>>> import numpy as np
>>> import numpy.linalg as la
>>> np.set_printoptions(precision=2, suppress=True, linewidth=100)
>>> data = np.loadtxt("out13.csv", delimiter=",")
>>> print(data)
[[ 8. -3.]
 [ 6. -1.]]
>>> other = data[0, 0] * data[1:] - np.outer(data[1:, 0], data[0])
>>> print(other)
[[ 0. 10.]]
>>> print(np.flatnonzero(~other.round(6).any(axis=1)))
[]
>>> print(data[:, 0] / data[0, 0])
[1.   0.75]
>>> print((data + data.T) / 2)
[[ 8.   1.5]
 [ 1.5 -1. ]]
>>> print(round(np.abs(la.eigvals(data)).max(), 2))
5.0
>>> evals, evecs = la.eig(data)
>>> print(np.sort(la.eigvals(data @ data)))
[ 4. 25.]
>>> print(evals)
[5. 2.]
>>> print(np.sort(la.eigvals(la.inv(data))))
[0.2 0.5]
>>> U, sigma, Vh = la.svd(data)
>>> print(np.argmax(sigma[:-1] / (sigma[1:] + 1e-6)) + 1)
1
>>> other = U[:, :1] @ np.diag(sigma[:1]) @ Vh[:1]
>>> print(other)
[[ 8.16 -2.47]
 [ 5.77 -1.75]]
>>> x0 = np.array([7, -4])
>>> h = np.maximum(data @ x0, 0)
>>> print(np.maximum(data @ (3 * x0), 0))
[204. 138.]
>>> print(np.flatnonzero(h > 1e-9))
[0 1]
>>> m1 = np.load("sample0.npy")
>>> print(m1)
[[-2  1  1 -1 -2 -1  2  0]
 [ 1  2  2 -2  1  1  0  1]
 [ 1  7  7 -7  1  2  2  3]]
>>> # looks like rank 2
>>> U, sigma, Vh = la.svd(m1)
>>> print(sigma.round(2) + 0)
[13.51  3.92  0.  ]
>>> print(np.argmax(sigma[:-1] / (sigma[1:] + 1e-6)) + 1)
2
>>> other = U[:, :2] @ np.diag(sigma[:2]) @ Vh[:2]
>>> print(round(float(la.norm(m1 - other) / la.norm(m1)), 2))
0.0
>>> print(la.matrix_rank(other))
2
>>> print(np.round(la.norm(m1 - other, 2), 2), np.round(sigma[2], 2))
0.0 0.0
>>> G = m1.T @ m1
>>> print((m1 @ m1.T).shape)
(3, 3)
>>> print(np.round(la.eigvalsh(G)[::-1], 2) + 0)
[182.64  15.36   0.     0.     0.     0.     0.     0.  ]
>>> print(la.matrix_rank(G))
2
>>> print(np.allclose(G, G.T))
True
>>> print(np.diag(G))
[ 6 54 54 54  6  6  8 10]
>>> print(la.norm(data, axis=1).argmax())
0
>>> print(la.norm(data, axis=1))
[8.54 6.08]
>>> W0 = np.loadtxt("dump.csv", delimiter=",")
>>> print(W0.round(2) + 0)
[[ -1.38  -7.15  -7.15  -4.03  -2.25 -12.68  -7.59]
 [ -1.5   -7.02  -7.02  -3.66  -2.43 -11.94  -6.96]
 [ -2.04  -5.81  -5.81  -1.4   -3.23  -7.06  -2.94]
 [ -2.09  -5.46  -5.46  -1.    -3.28  -6.05  -2.15]
 [ -0.81  -1.07  -1.07   0.17  -1.02  -0.23   0.86]
 [ -0.27  -0.31  -0.31   0.03  -0.31  -0.02   0.37]
 [ -0.13  -0.14  -0.14   0.01  -0.14   0.     0.19]
 [  0.17   0.16   0.16   0.02   0.16  -0.01  -0.28]
 [  0.27   0.23   0.23   0.05   0.22  -0.02  -0.46]
 [  0.44  -0.86  -0.86   2.35  -1.38   0.4   -2.02]
 [  0.24  -1.41  -1.41   3.16  -2.16   0.68  -2.05]
 [  0.11  -1.74  -1.74   3.62  -2.63   0.85  -2.03]
 [ -0.31  -2.7   -2.7    5.    -4.01   1.42  -1.86]
 [ -3.54  -8.72  -8.72  13.52 -12.89   5.75   0.92]
 [ -6.85 -14.18 -14.18  21.36 -21.2   10.37   4.62]]
>>> rank = la.matrix_rank(W0)
>>> print(rank)
3
>>> null = la.svd(W0)[2][rank:].T
>>> print([int(la.matrix_rank(W0[:, :j + 1])) for j in range(7)])
[1, 2, 2, 3, 3, 3, 3]
>>> print(null.shape)
(7, 4)
>>> print(np.round(null @ null.T, 2) + 0)
[[ 0.83 -0.15 -0.15 -0.08 -0.12 -0.04  0.28]
 [-0.15  0.7  -0.3   0.05 -0.25 -0.18  0.  ]
 [-0.15 -0.3   0.7   0.05 -0.25 -0.18  0.  ]
 [-0.08  0.05  0.05  0.44  0.27 -0.35  0.19]
 [-0.12 -0.25 -0.25  0.27  0.68  0.07  0.04]
 [-0.04 -0.18 -0.18 -0.35  0.07  0.44 -0.23]
 [ 0.28  0.    0.    0.19  0.04 -0.23  0.21]]
